>>> import numpy as np
>>> np.set_printoptions(precision=2, suppress=True, linewidth=120, legacy="1.25")
>>> X = np.array([[2, 0, 0, 0], [0, 0, 1, 0], [0, 3, 0, 0], [0, 0, 0, 3]])
>>> # 3 groups of indices that never mix
>>> x0 = np.array([-2, 0, 0, 2])
>>> target = X @ x0
>>> print(target)
[-4  0  0  6]
>>> print(np.linalg.solve(X.T, X[3]))
[0. 0. 0. 1.]
>>> print(np.linalg.solve(X, target + X[:, 0]))
[-1.  0.  0.  2.]
>>> print(np.linalg.solve(X, X[:, 1]))
[0. 1. 0. 0.]
>>> print(X @ X)
[[4 0 0 0]
 [0 3 0 0]
 [0 0 3 0]
 [0 0 0 9]]
>>> print(np.sort(np.abs(np.linalg.eigvals(X))))
[1.73 1.73 2.   3.  ]
>>> print((X - X.T) / 2)
[[ 0.  0.  0.  0.]
 [ 0.  0. -1.  0.]
 [ 0.  1.  0.  0.]
 [ 0.  0.  0.  0.]]
>>> print(np.allclose(X, X.T))
False
>>> print(np.allclose(X @ X.T, X.T @ X))
False
>>> assert X == X.T
Traceback (most recent call last):
  File "<python-input-15>", line 1, in <module>
    assert X == X.T
           ^^^^^^^^
ValueError: The truth value of an array with more than one element is ambiguous. Use a.any() or a.all()
>>> P = np.triu(np.array([[1, 2, 1, 1], [2, 0, 2, 0], [2, 0, 2, 2], [0, 2, 1, 0]]), 1) + np.eye(4)
>>> Y = P @ X @ np.linalg.inv(P)
>>> print(np.poly(Y))
[  1.  -5.   3.  15. -18.]
>>> print(np.linalg.matrix_rank(Y))
4
>>> print(P @ X - X @ P)
[[ 0. -1.  0.  1.]
 [ 0.  6.  0. -2.]
 [ 0.  0. -6.  6.]
 [ 0.  0.  0.  0.]]
>>> rng = np.random.default_rng(8995)
>>> th = rng.uniform(0, 2 * np.pi, 18)
>>> q, _ = np.linalg.qr(np.array([[1.7, -0.8], [-1.0, 0.5], [1.1, -0.2]]))
>>> arr = 10 * np.c_[np.cos(th), np.sin(th)] @ q.T
>>> print(arr)
[[ 4.09 -3.43 -8.46]
 [-6.14  3.31 -7.17]
 [ 2.21 -2.31 -9.47]
 [ 5.13 -4.03 -7.58]
 [ 7.96 -4.82  3.66]
 [-5.21  4.07  7.51]
 [-8.33  5.23 -1.79]
 [-6.98  3.97 -5.96]
 [-4.17  1.88 -8.89]
 [ 7.48 -4.38  4.99]
 [ 4.27 -3.54 -8.32]
 [-4.27  3.54  8.32]
 [ 1.06 -1.6  -9.81]
 [ 8.4  -5.43  0.15]
 [ 5.05 -3.98 -7.65]
 [ 3.48 -3.08 -8.85]
 [-4.83  3.86  7.86]
 [-8.32  5.22 -1.86]]
>>> # rows and columns are dependent
>>> print(np.linalg.matrix_rank(arr, rtol=0.1))
2
>>> print(np.argsort(-np.linalg.norm(arr, axis=0).round(6), kind="stable")[:3])
[2 0 1]
>>> print(np.linalg.cond(arr) > 100)
True
>>> gram = np.cov(arr, rowvar=False)
>>> print(np.polyfit(arr[:, 0], arr[:, 1], 1))
[-0.66 -0.27]
>>> print(np.corrcoef(arr.T))
[[ 1.   -0.99 -0.15]
 [-0.99  1.    0.3 ]
 [-0.15  0.3   1.  ]]
>>> print(arr.std(axis=0))
[5.8  3.89 6.5 ]
>>> print(np.median(arr, axis=0))
[ 1.64 -1.95 -6.56]
>>> print(round(float(np.corrcoef(arr[:, 0], arr[:, 1])[0, 1]), 2))
-0.99
>>> print(gram.shape)
(3, 3)
>>> cen = arr - arr.mean(axis=0)
>>> Uu, sig, Vh = np.linalg.svd(cen, full_matrices=False)
>>> print(sig.round(2) + 0)
[31.4  25.58  0.  ]
>>> print(np.abs(Vh[0]).argmax())
0
>>> print(Vh[0] * np.sign(Vh[0, np.abs(Vh[0]).argmax()]))
[ 0.66 -0.48 -0.58]
>>> print(np.linalg.matrix_rank(cen))
2
>>> print(np.abs(Uu[:, 0]).argmax())
5
>>> print(np.searchsorted(np.cumsum(sig ** 2) / (sig ** 2).sum(), 0.9) + 1)
2
>>> cent = arr[[0, 9]].astype(float)
>>> for _ in range(7):
...     lab = np.linalg.norm(arr[:, None] - cent, axis=-1).argmin(axis=1)
...     cent = np.array([arr[lab == j].mean(axis=0) for j in range(2)])
... 
>>> print(lab)
[0 0 0 0 1 1 0 0 0 1 0 1 0 1 0 0 1 0]
>>> print(cent[1] - cent[0])
[ 2.31 -0.33 12.57]
>>> print(np.bincount(lab))
[12  6]
>>> th = np.radians(120)
>>> R = np.eye(3)
>>> R[0, 0] = R[1, 1] = np.cos(th)
>>> R[0, 1], R[1, 0] = -np.sin(th), np.sin(th)
>>> print(R)
[[-0.5  -0.87  0.  ]
 [ 0.87 -0.5   0.  ]
 [ 0.    0.    1.  ]]
>>> Y = arr @ R.T
>>> print(np.round(np.linalg.det(R), 2), round(float(np.trace(R)), 2))
1.0 0.0
>>> print(np.allclose(np.linalg.norm(arr, axis=1), np.linalg.norm(Y, axis=1)))
True
>>> print(np.abs(Y - arr).max(axis=0))
[ 7.96 15.41  0.  ]
>>> print(np.round(np.linalg.svd(arr, compute_uv=False), 2) + 0, np.round(np.linalg.svd(Y, compute_uv=False), 2) + 0)
[32.71 27.02  0.  ] [32.71 27.02  0.  ]
>>> F = np.loadtxt("x.csv", delimiter=",")
>>> print(F)
[[ 1.  2.  0.  0.  2.  3.]
 [ 0.  1.  0.  2. -1.  1.]
 [ 0. -3.  3. -3. -4.  0.]
 [ 0. -1.  3.  3. -4. -5.]
 [ 0.  1.  0. -5.  0. -1.]
 [ 0. -1.  1.  4.  4. -5.]]
>>> Y = F[0, 0] * F[1:] - np.outer(F[1:, 0], F[0])
>>> print(Y)
[[ 0.  1.  0.  2. -1.  1.]
 [ 0. -3.  3. -3. -4.  0.]
 [ 0. -1.  3.  3. -4. -5.]
 [ 0.  1.  0. -5.  0. -1.]
 [ 0. -1.  1.  4.  4. -5.]]
>>> print(F[:, 0] / F[0, 0])
[1. 0. 0. 0. 0. 0.]
